$ ipython --no-banner

In [1]: import numpy as np

In [2]: np.set_printoptions(precision=3, suppress=True, linewidth=160)

In [3]: M = np.array([[0.0, 0.0, 0.0, 0.0, 0.0],
   ...:     [1.0, 1.0, 0.0, 0.0, 0.0],
   ...:     [0.0, 0.0, -5.0, -2.0, 3.0],
   ...:     [0.0, 0.0, -2.0, -1.0, -3.0],
   ...:     [0.0, 0.0, 5.0, 4.0, -2.0]])

In [4]: # looks like rank 4

In [5]: rk = np.linalg.matrix_rank(M)

In [6]: rk
Out[6]: np.int64(4)

In [7]: null = np.linalg.svd(M)[2][rk:].T

In [8]: [int(np.linalg.matrix_rank(np.delete(M, i, axis=0))) for i in range(5)]
Out[8]: [4, 3, 3, 3, 3]

In [9]: [int(np.linalg.matrix_rank(M[:i])) for i in range(1, len(M) + 1)]
Out[9]: [0, 1, 2, 3, 4]

In [10]: M @ null
Out[10]: 
array([[0.],
       [0.],
       [0.],
       [0.],
       [0.]])

In [11]: np.linalg.matrix_rank(M.T @ M), np.linalg.matrix_rank(M @ M.T)
Out[11]: (np.int64(4), np.int64(4))

In [12]: m1 = np.load("data.npy")

In [13]: m1
Out[13]: 
array([[ 2,  1,  0,  1],
       [ 1, -2, -2,  0],
       [ 0, -2,  4,  4],
       [ 1,  0,  4,  4]])

In [14]: # equal to its transpose

In [15]: ev, evecs = np.linalg.eigh(m1)

In [16]: np.round(evecs @ np.diag(ev) @ evecs.T, 3) + 0
Out[16]: 
array([[ 2.,  1.,  0.,  1.],
       [ 1., -2., -2.,  0.],
       [ 0., -2.,  4.,  4.],
       [ 1.,  0.,  4.,  4.]])

In [17]: np.unique(ev.round(6) + 0, return_counts=True)[1]
Out[17]: array([1, 1, 1, 1])

In [18]: np.linalg.svd(m1, compute_uv=False)
Out[18]: array([8.25 , 2.974, 2.664, 0.061])

In [19]: rng = np.random.default_rng(40876)

In [20]: lab = rng.permutation(4)

In [21]: M2 = m1[:, lab] * rng.choice([-1, 1], 4)

In [22]: M2
Out[22]: 
array([[ 0, -1, -2, -1],
       [ 2,  2, -1,  0],
       [-4,  2,  0, -4],
       [-4,  0, -1, -4]])

In [23]: U, _, Vt = np.linalg.svd(m1.T @ M2)

In [24]: np.round(U @ Vt, 3) + 0
Out[24]: 
array([[ 0.,  0., -1.,  0.],
       [ 0., -1.,  0.,  0.],
       [-1.,  0.,  0.,  0.],
       [ 0.,  0.,  0., -1.]])

In [25]: np.round(np.linalg.lstsq(m1, M2)[0], 3) + 0
Out[25]: 
array([[ 0.,  0., -1.,  0.],
       [ 0., -1.,  0.,  0.],
       [-1.,  0.,  0.,  0.],
       [ 0.,  0.,  0., -1.]])
